$ ipython --no-banner

In [1]: import numpy as np

In [2]: np.set_printoptions(precision=2, suppress=True, linewidth=100)

In [3]: data = np.load("run6.npy")

In [4]: data
Out[4]: 
array([[-0.4 ,  0.4 , -0.5 ],
       [ 0.15, -0.22, -0.15],
       [ 0.3 , -0.2 , -0.2 ]])

In [5]: x = np.array([1, 0, -3])

In [6]: np.linalg.norm(data @ x) <= np.linalg.norm(data, 2) * np.linalg.norm(x) + 1e-9
Out[6]: np.True_

In [7]: data @ np.ones(3)
Out[7]: array([-0.5 , -0.22, -0.1 ])

In [8]: data @ (2 * x)
Out[8]: array([2.2, 1.2, 1.8])

In [9]: data @ x
Out[9]: array([1.1, 0.6, 0.9])

In [10]: (data * x).sum(axis=1)
Out[10]: array([1.1, 0.6, 0.9])

In [11]: Uu, s, Vh = np.linalg.svd(data, full_matrices=False)

In [12]: np.round(Uu.T @ Uu, 2) + 0
Out[12]: 
array([[1., 0., 0.],
       [0., 1., 0.],
       [0., 0., 1.]])

In [13]: np.abs(Uu[:, 0]).round(6).argmax()
Out[13]: np.int64(0)

In [14]: round(np.sqrt((s ** 2).sum()), 2), np.round(np.linalg.norm(data), 2)
Out[14]: (np.float64(0.91), np.float64(0.91))

In [15]: np.round(Vh @ Vh.T, 2) + 0
Out[15]: 
array([[1., 0., 0.],
       [0., 1., 0.],
       [0., 0., 1.]])

In [16]: rng = np.random.default_rng(5619)

In [17]: labels = rng.permutation(3)

In [18]: labels
Out[18]: array([0, 2, 1])

In [19]: M2 = data[labels][:, labels]

In [20]: M2
Out[20]: 
array([[-0.4 , -0.5 ,  0.4 ],
       [ 0.3 , -0.2 , -0.2 ],
       [ 0.15, -0.15, -0.22]])

In [21]: np.sort(np.abs(np.linalg.eigvals(M2)))
Out[21]: array([0.2 , 0.38, 0.38])

In [22]: round(np.linalg.det(M2), 2), np.round(np.linalg.det(data[labels]), 2)
Out[22]: (np.float64(-0.03), np.float64(0.03))

In [23]: A = np.array([[5.84, -1.94, 0.77, 3.17],
    ...:     [-2.77, -1.02, 0.94, -3.33],
    ...:     [-10.65, 6.23, -3.86, -2.72],
    ...:     [-2.0, -0.35, -0.15, -1.91],
    ...:     [-3.47, 3.29, -2.44, 0.56],
    ...:     [-2.9, 1.87, -0.97, -0.65],
    ...:     [-14.73, 10.12, -6.64, -1.84],
    ...:     [-0.71, 1.8, -1.06, 1.19],
    ...:     [-14.07, 8.66, -4.79, -3.01],
    ...:     [-5.63, 5.59, -3.7, 1.16],
    ...:     [2.85, -0.28, 0.55, 1.71]])

In [24]: cent = A[[1, 10]].astype(float)

In [25]: for _ in range(6):
    ...:     labels = np.linalg.norm(A[:, None] - cent, axis=-1).argmin(axis=1)
    ...:     cent = np.array([A[labels == j].mean(axis=0) for j in range(2)])
    ...: 

In [26]: labels
Out[26]: array([1, 1, 0, 1, 1, 1, 0, 1, 0, 0, 1])

In [27]: cent[1] - cent[0]
Out[27]: array([10.82, -7.17,  4.41,  1.71])
